$ python3 -q
>>> import numpy as np
>>> np.set_printoptions(precision=1, suppress=True, linewidth=200, sign=" ")
>>> rnd = lambda a: np.round(a, 1) + 0
>>> data = np.load("run10.npy")
>>> data
array([[ 0.3,  5. ,  5. ,  1. ],
       [ 2. ,  3.3,  2. ,  2. ],
       [ 3. ,  1. ,  2.3,  4. ],
       [ 0. ,  5. ,  5. ,  1.3]])
>>> ev, vecs = np.linalg.eig(data)
>>> rnd(np.sort(np.linalg.eigvals(data.T)))
array([-4.8,  0.3,  1.3, 10.4])
>>> rnd(ev)
array([10.4, -4.8,  0.3,  1.3])
>>> C2 = data.T @ data
>>> rnd(C2)
array([[ 13.1,  11.1,  12.4,  16.3],
       [ 11.1,  61.9,  58.9,  22.1],
       [ 12.4,  58.9,  59.3,  24.7],
       [ 16.3,  22.1,  24.7,  22.7]])
>>> rnd(np.linalg.svd(data, compute_uv=False) ** 2)
array([ 133.3,   21.8,    1.7,    0.1])
>>> np.linalg.matrix_rank(C2)
np.int64(4)
>>> (data @ data.T).shape
(4, 4)
>>> print(rnd(np.linalg.eigvalsh(C2)[::-1]))
[ 133.3   21.8    1.7    0.1]
>>> rnd(np.diag(C2))
array([ 13.1,  61.9,  59.3,  22.7])
>>> np.allclose(C2, C2.T)
True
>>> P = np.triu(np.array([[-7, -1, 1, 9], [0, -5, -8, 6], [-7, -9, 0, 6], [5, 5, -6, 0]]), 1) + np.eye(4)
>>> B = P @ data @ np.linalg.inv(P)
>>> P @ data - data @ P
array([[  1.,  43.,  85., -49.],
       [-24.,  24.,  36., -74.],
       [  0.,  33.,  35., -39.],
       [  0.,   0.,  40., -60.]])
>>> rnd(B)
array([[    1.3,    49. ,   441. , -2937. ],
       [  -22. ,     3.3,    62. ,  -216. ],
       [    3. ,    34. ,   301.3, -2027. ],
       [    0. ,     5. ,    45. ,  -298.7]])
>>> rng = np.random.default_rng(25)
>>> lab = rng.permutation(4)
>>> lab
array([ 1,  2,  3,  0])
>>> B = data[lab][:, lab]
>>> B
array([[ 3.3,  2. ,  2. ,  2. ],
       [ 1. ,  2.3,  4. ,  3. ],
       [ 5. ,  5. ,  1.3,  0. ],
       [ 5. ,  5. ,  1. ,  0.3]])
>>> J = np.load("case8.npy")
>>> print(J)
[[ 3.  0.  0.]
 [ 0.  3.  2.]
 [ 0.  2.  3.]]
>>> vec = np.ones(3)
>>> for _ in range(5):
...     vec = J @ vec
...     vec /= np.linalg.norm(vec)
...     print(round(vec @ J @ vec, 1))
... 
4.7
4.9
5.0
5.0
5.0
>>> rnd(np.linalg.eigvalsh(J)[-1])
np.float64(5.0)
>>> B = np.linalg.inv(J)
>>> rnd(np.linalg.det(J) * B)
array([[ 5.,  0.,  0.],
       [ 0.,  9., -6.],
       [ 0., -6.,  9.]])
>>> np.allclose(B, J.T)
False
>>> rnd(np.linalg.inv(B))
array([[ 3.,  0.,  0.],
       [ 0.,  3.,  2.],
       [ 0.,  2.,  3.]])
>>> rnd(np.linalg.cond(J))
np.float64(5.0)
>>> print((np.abs(B) > 1e-9).astype(int))
[[ 1  0  0]
 [ 0  1  1]
 [ 0  1  1]]
>>> ev, vecs = np.linalg.eigh(J)
>>> print(np.abs(vecs[:, -1]).round(6).argmax())
1
>>> ev.sum(), np.trace(J)
(np.float64(9.0), np.float64(9.0))
>>> rnd(vecs.T @ J @ vecs)
array([[ 1.,  0.,  0.],
       [ 0.,  3.,  0.],
       [ 0.,  0.,  5.]])
>>> rnd(np.linalg.svd(J, compute_uv=False))
array([ 5.,  3.,  1.])
>>> print(rnd(vecs @ np.diag(ev) @ vecs.T))
[[ 3.  0.  0.]
 [ 0.  3.  2.]
 [ 0.  2.  3.]]
